% python3 -q
>>> import numpy as np
>>> from numpy import linalg as LA
>>> np.set_printoptions(precision=3, suppress=True, linewidth=100, sign=" ")
>>> tidy = lambda a: np.round(a, 3) + 0
>>> m1 = np.diag(np.array([-1, 0, -1])) + -2 * np.eye(3, k=1) + -2 * np.eye(3, k=-1)
>>> m1
array([[-1., -2.,  0.],
       [-2.,  0., -2.],
       [ 0., -2., -1.]])
>>> proj = np.triu(np.array([[-1, -1, 2], [0, 0, 2], [3, 1, 1]]), 1) + np.eye(3)
>>> other = proj @ m1 @ LA.inv(proj)
>>> proj @ m1 - m1 @ proj
array([[ 2., -5.,  6.],
       [ 0., -6.,  2.],
       [ 0.,  0.,  4.]])
>>> LA.matrix_rank(other)
np.int64(3)
>>> tidy(np.poly(other))
array([ 1.,  2., -7., -8.])
>>> w, V = LA.eig(m1)
>>> tidy(w)
array([ 2.372, -1.   , -3.372])
>>> Z = np.array([[3, 1, 2], [1, 3, 0]])
>>> rng = np.random.default_rng(174256)
>>> A = rng.normal(size=(30, 2)) @ Z + np.array([3, 2, 0])
>>> tidy(A)
array([[ 5.315,  3.841,  1.276],
       [-2.593, -1.229, -3.388],
       [ 6.527,  2.045,  2.634],
       [ 4.297,  6.945, -0.263],
       [ 4.395,  2.308,  0.97 ],
       [ 1.278,  2.635, -1.45 ],
       [ 6.105,  9.342,  0.494],
       [ 5.747,  2.701,  1.885],
       [-5.177, -3.923, -4.652],
       [ 4.11 , -0.996,  1.582],
       [-1.449, -0.608, -2.685],
       [-1.217, -1.113, -2.385],
       [ 1.9  ,  3.798, -1.274],
       [ 7.827,  7.057,  2.356],
       [ 6.639,  2.648,  2.567],
       [ 3.242,  1.391,  0.333],
       [-3.914, -4.156, -3.647],
       [ 5.66 ,  1.878,  2.026],
       [ 4.777,  3.824,  0.877],
       [ 2.532, -1.573,  0.542],
       [ 4.805,  2.712,  1.176],
       [ 5.965,  4.74 ,  1.539],
       [ 0.612,  0.192, -1.339],
       [ 7.377,  2.835,  3.074],
       [ 4.139,  2.748,  0.667],
       [ 9.764,  8.019,  3.569],
       [ 6.594,  6.482,  1.575],
       [ 1.411,  1.966, -1.184],
       [13.555,  6.41 ,  6.813],
       [-1.789,  0.501, -3.217]])
>>> tidy(LA.norm(A, 2))
np.float64(37.702)
>>> tidy(LA.norm(A) ** 2 / LA.norm(A, 2) ** 2)
np.float64(1.109)
>>> tidy(LA.norm(A[10], 1)), tidy(LA.norm(A[10], np.inf))
(np.float64(4.742), np.float64(2.685))
>>> tidy(LA.norm(A, 1)), tidy(LA.norm(A, np.inf))
(np.float64(140.715), np.float64(26.778))
>>> tidy(LA.norm(A[10] - A[13]))
np.float64(13.047)
>>> tidy(LA.norm(A, axis=0))
array([ 29.816,  22.396,  13.607])
>>> Xc = A - A.mean(axis=1)
Traceback (most recent call last):
  File "<python-input-23>", line 1, in <module>
    Xc = A - A.mean(axis=1)
         ~~^~~~~~~~~~~~~~~~
ValueError: operands could not be broadcast together with shapes (30,3) (30,) 
>>> Xc = A - A.mean(axis=0)
>>> left, sig, Vh = LA.svd(Xc, full_matrices=False)
>>> tidy(sig ** 2 / (sig ** 2).sum())
array([ 0.889,  0.111,  0.   ])
>>> np.abs(left[:, 0]).argmax()
np.int64(28)
>>> np.abs(Vh[0]).argmax()
np.int64(0)
>>> LA.matrix_rank(Xc)
np.int64(2)
>>> tidy(sig)
array([ 29.827,  10.524,   0.   ])
>>> (np.sign(left[:, 0]) == np.sign(left[0, 0])).astype(int)
array([ 1,  0,  1,  1,  1,  0,  1,  1,  0,  0,  0,  0,  0,  1,  1,  0,  0,  1,  1,  0,  1,  1,  0,
        1,  1,  1,  1,  0,  1,  0])
